$ python3 -q
>>> import numpy as np
>>> from numpy import linalg as LA
>>> np.set_printoptions(precision=1, suppress=True, linewidth=100, sign=" ")
>>> A = np.load("a.npy")
>>> A
array([[ 0.7,  0.7,  0. ,  0. ],
       [-0.7,  0.7,  0. ,  0. ],
       [ 0. ,  0. ,  1. ,  0. ],
       [ 0. ,  0. ,  0. ,  1. ]])
>>> A2 = np.array([[6, 6], [2, 4], [0, 5], [-1, -8]])
>>> np.einsum("ik,kj->ji", A, A2)
array([[ 5.7, -2.8,  0. , -1. ],
       [ 7.1, -1.4,  5. , -8. ]])
>>> np.einsum("ij,ij->i", A, A)
array([ 1.,  1.,  1.,  1.])
>>> LA.matrix_rank(np.vstack([A, A2.T]))
np.int64(4)
>>> np.round(np.einsum("ij->j", A), 1) + 0
array([ 0. ,  1.4,  1. ,  1. ])
>>> A2 @ A
Traceback (most recent call last):
  File "<python-input-10>", line 1, in <module>
    A2 @ A
    ~~~^~~
ValueError: matmul: Input operand 1 has a mismatch in its core dimension 0, with gufunc signature (n?,k),(k,m?)->(n?,m?) (size 4 is different from 2)
>>> LA.matrix_rank(A @ A2)
np.int64(2)
>>> th = np.radians(120)
>>> r_ = np.eye(4)
>>> r_[1, 1] = r_[0, 0] = np.cos(th)
>>> r_[1, 0], r_[0, 1] = -np.sin(th), np.sin(th)
>>> r_
array([[-0.5,  0.9,  0. ,  0. ],
       [-0.9, -0.5,  0. ,  0. ],
       [ 0. ,  0. ,  1. ,  0. ],
       [ 0. ,  0. ,  0. ,  1. ]])
>>> A2 = A @ r_.T
>>> np.allclose(LA.norm(A, axis=1), LA.norm(A2, axis=1))
True
>>> A2
array([[ 0.3, -1. ,  0. ,  0. ],
       [ 1. ,  0.3,  0. ,  0. ],
       [ 0. ,  0. ,  1. ,  0. ],
       [ 0. ,  0. ,  0. ,  1. ]])
>>> x0 = np.array([3, -3, -1, -3])
>>> A2.T @ (A2 @ x0)
array([ 3., -3., -1., -3.])
>>> 4 - LA.matrix_rank(A2 - np.eye(4), tol=1e-8)
np.int64(2)
>>> np.abs(LA.eigvals(A2))
array([ 1.,  1.,  1.,  1.])
>>> round(LA.det(A2), 1)
np.float64(1.0)
>>> [p for p in range(1, 25) if np.allclose(LA.matrix_power(A2, p), np.eye(4))]
[24]
